In [1]: import numpy as np

In [2]: np.set_printoptions(precision=3, suppress=True, linewidth=140)

In [3]: J = np.loadtxt("dump.csv", delimiter=",")

In [4]: J
Out[4]: 
array([[ 0.9, -1.2, -0.8,  0.9, -1.5,  0.9],
       [-0.2, -0.6,  0.7, -0.9, -0.3,  1.9],
       [-1.7,  0.6,  0.7, -1. ,  1.7,  0.2],
       [-0.3, -1. ,  0.7, -0.6, -1.8,  0.8],
       [ 0.7,  1. ,  0.4,  0.9, -0.8, -1.4],
       [ 1.2, -0.4, -1.5,  0.1,  0. ,  2.9],
       [-0.2,  0.8,  1.5,  0.8, -0.2, -1. ],
       [ 0.3,  1.1,  0.4, -0.9, -0.7,  0.8],
       [-1. , -0.2, -1. , -0.3,  0.1, -0.2],
       [ 1.1,  0.4,  1.2, -0.7, -2.1, -0.2],
       [-0.9, -1.9,  0.4,  1. , -0.3, -2.5],
       [-0.6, -0.5,  0.1, -0.8, -0.2, -0.4],
       [ 2.4,  0.8, -0.5, -1.6,  1.5,  0.9],
       [-2.1,  0. ,  0.8, -1.1,  0.3,  1. ],
       [-0.6, -0.1, -1.4,  1.7,  0.5,  2.2],
       [ 0.1, -0.8,  0.1, -0.3,  0.1, -2. ],
       [-0.5,  0.5, -1.2,  0.2,  0.3, -1. ],
       [-0.6,  1. ,  0. ,  0.6,  0.9,  0.7],
       [ 0.6, -0.9,  0.3, -1. , -1.3, -0.1],
       [-0.6,  0.3,  0.1,  2.1,  0.1,  0.8],
       [-1.2,  0.4, -0.6, -0.3,  0.7,  2.6],
       [-0.5,  0.1,  1.9,  1.5,  3.2,  0.1],
       [ 1. ,  1.5,  2.2,  0.1,  0.1,  0.4],
       [ 1.1,  0.1, -0.3,  1. , -1.8, -1.3],
       [-1.5, -0.7,  1.2, -0.3,  0.3,  0.4],
       [-0.3, -1.2,  0.7, -0.7,  0.4, -0.9],
       [-0.9, -0.6,  0.2,  0. ,  0.3, -0.2],
       [ 0.1,  1.5, -0.3, -0.9,  1.4, -0.7],
       [-1.4,  0.5,  1.3, -0.3,  0.8,  0.6],
       [ 0.6,  0.9,  0.8, -1.2, -1.5,  1.5],
       [ 1.7, -1.8, -0.7,  0.5,  0.7, -1.5],
       [ 0.7,  1.9,  1.1, -0.9,  0.9, -0.7],
       [ 0. ,  0.4, -1.5, -1.4, -0.7, -0.8],
       [ 0. , -1.7, -2.4,  0.2,  0.3,  0.3],
       [ 2.5, -9.5,  4.5, -3. , -2. , -4.5],
       [-1.1, -0.7, -2.5, -1.1, -1.9, -1.4],
       [-1.7, -0.4,  1. , -1.1,  0.9, -1. ],
       [ 1.4, -0.2, -0.1,  1.1, -0.8,  0.7],
       [-1.4, -0.5, -1.4, -0.1,  0.1,  0.6],
       [ 0.8,  0.2,  0.3,  0.3,  0.3,  0.9],
       [ 0.5, -1.4,  0.5, -0.2,  0.4,  0.3],
       [-0.2, -0.1,  1.9,  1.8, -0.5, -0.4],
       [ 0.4,  0.2, -1.9, -1.1,  0.6, -0.6],
       [ 0.3, -0.6, -1.4,  0.4,  1.8, -1.1],
       [ 0.7,  0.5, -0.1,  1.7,  0.6, -1.3],
       [-1.2,  1.7, -1. ,  0. , -1.5, -1.1],
       [ 0.5, -1.3, -0.4, -0.2,  0.6, -1.7]])

In [5]: Xs = J - J.mean(axis=0)

In [6]: evecs = np.linalg.svd(Xs)[2][:1]

In [7]: B = Xs - Xs @ evecs.T @ evecs

In [8]: B.std(axis=0)
Out[8]: array([0.963, 0.686, 1.104, 0.94 , 1.016, 0.963])

In [9]: np.diag(evecs.T @ evecs)
Out[9]: array([0.042, 0.556, 0.103, 0.04 , 0.043, 0.215])

In [10]: Xs = J - J.mean(axis=0)

In [11]: Uu, sigma, Vh = np.linalg.svd(Xs, full_matrices=False)

In [12]: np.round((sigma ** 2).sum() ** 2 / (sigma ** 4).sum(), 3)
Out[12]: np.float64(4.028)

In [13]: sigma ** 2 / (sigma ** 2).sum()
Out[13]: array([0.424, 0.148, 0.13 , 0.114, 0.101, 0.085])

In [14]: np.abs(Uu[:, 0]).argmax()
Out[14]: np.int64(34)

In [15]: np.abs(Vh[-1])
Out[15]: array([0.575, 0.178, 0.121, 0.625, 0.479, 0.058])

In [16]: (np.sign(Uu[:, 0]) == np.sign(Uu[0, 0])).astype(int)
Out[16]: 
array([1, 0, 0, 1, 0, 0, 0, 0, 0, 1, 1, 1, 0, 0, 0, 1, 0, 0, 1, 0, 0, 0, 0, 1, 1, 1, 1, 0, 0, 0, 1, 0, 0, 0, 1, 1, 1, 0, 0, 0, 1, 1, 0, 0,
       0, 0, 1])

In [17]: x0 = np.array([-5, -5, 4, 1, -1, -4])

In [18]: rhs = J @ x0

In [19]: beta, lr = np.zeros(6), 1 / np.linalg.norm(J, 2) ** 2

In [20]: for i in range(25):
    ...:     beta -= lr * J.T @ (J @ beta - rhs)
    ...:     if i % 5 == 0: print(i, round(np.linalg.norm(J @ beta - rhs), 3))
    ...: 
0 35.85
5 9.654
10 3.008
15 0.983
20 0.326

In [21]: round(float(np.linalg.cond(J)), 3)
Out[21]: 2.258

In [22]: data = np.load("m.npy")

In [23]: data
Out[23]: 
array([[4., 1., 1., 1., 1., 1., 1., 1.],
       [1., 4., 1., 1., 1., 1., 1., 1.],
       [1., 1., 4., 1., 1., 1., 1., 1.],
       [1., 1., 1., 4., 1., 1., 1., 1.],
       [1., 1., 1., 1., 4., 1., 1., 1.],
       [1., 1., 1., 1., 1., 4., 1., 1.],
       [1., 1., 1., 1., 1., 1., 4., 1.],
       [1., 1., 1., 1., 1., 1., 1., 4.]])

In [24]: # symmetric

In [25]: G = data.T @ data

In [26]: np.linalg.matrix_rank(G)
Out[26]: np.int64(8)

In [27]: np.linalg.svd(data, compute_uv=False) ** 2
Out[27]: array([121.,   9.,   9.,   9.,   9.,   9.,   9.,   9.])

In [28]: np.diag(G)
Out[28]: array([23., 23., 23., 23., 23., 23., 23., 23.])

In [29]: np.linalg.eigvalsh(G)[::-1]
Out[29]: array([121.,   9.,   9.,   9.,   9.,   9.,   9.,   9.])

In [30]: np.trace(G), (data ** 2).sum()
Out[30]: (np.float64(184.0), np.float64(184.0))

In [31]: (data @ data.T).shape
Out[31]: (8, 8)

In [32]: B = data[0, 0] * data[1:] - np.outer(data[1:, 0], data[0])

In [33]: B
Out[33]: 
array([[ 0., 15.,  3.,  3.,  3.,  3.,  3.,  3.],
       [ 0.,  3., 15.,  3.,  3.,  3.,  3.,  3.],
       [ 0.,  3.,  3., 15.,  3.,  3.,  3.,  3.],
       [ 0.,  3.,  3.,  3., 15.,  3.,  3.,  3.],
       [ 0.,  3.,  3.,  3.,  3., 15.,  3.,  3.],
       [ 0.,  3.,  3.,  3.,  3.,  3., 15.,  3.],
       [ 0.,  3.,  3.,  3.,  3.,  3.,  3., 15.]])

In [34]: np.linalg.matrix_rank(B), np.linalg.matrix_rank(data)
Out[34]: (np.int64(7), np.int64(8))

In [35]: Uu, sigma, Vh = np.linalg.svd(B, full_matrices=False)

In [36]: np.abs(Uu[:, 0]).round(6).argmax()
Out[36]: np.int64(0)

In [37]: sigma
Out[37]: array([33., 12., 12., 12., 12., 12., 12.])

In [38]: np.round(Uu.T @ B @ Vh.T, 3) + 0
Out[38]: 
array([[33.,  0.,  0.,  0.,  0.,  0.,  0.],
       [ 0., 12.,  0.,  0.,  0.,  0.,  0.],
       [ 0.,  0., 12.,  0.,  0.,  0.,  0.],
       [ 0.,  0.,  0., 12.,  0.,  0.,  0.],
       [ 0.,  0.,  0.,  0., 12.,  0.,  0.],
       [ 0.,  0.,  0.,  0.,  0., 12.,  0.],
       [ 0.,  0.,  0.,  0.,  0.,  0., 12.]])

In [39]: sigma / sigma[0]
Out[39]: array([1.   , 0.364, 0.364, 0.364, 0.364, 0.364, 0.364])

In [40]: np.round(np.abs(Vh[0]), 3) + 0
Out[40]: array([0.   , 0.378, 0.378, 0.378, 0.378, 0.378, 0.378, 0.378])

In [41]: (sigma > 1e-8).sum()
Out[41]: np.int64(7)

In [42]: np.cumsum(sigma ** 2) / np.sum(sigma ** 2)
Out[42]: array([0.558, 0.631, 0.705, 0.779, 0.853, 0.926, 1.   ])

In [43]: np.round(Vh @ Vh.T, 3) + 0
Out[43]: 
array([[1., 0., 0., 0., 0., 0., 0.],
       [0., 1., 0., 0., 0., 0., 0.],
       [0., 0., 1., 0., 0., 0., 0.],
       [0., 0., 0., 1., 0., 0., 0.],
       [0., 0., 0., 0., 1., 0., 0.],
       [0., 0., 0., 0., 0., 1., 0.],
       [0., 0., 0., 0., 0., 0., 1.]])
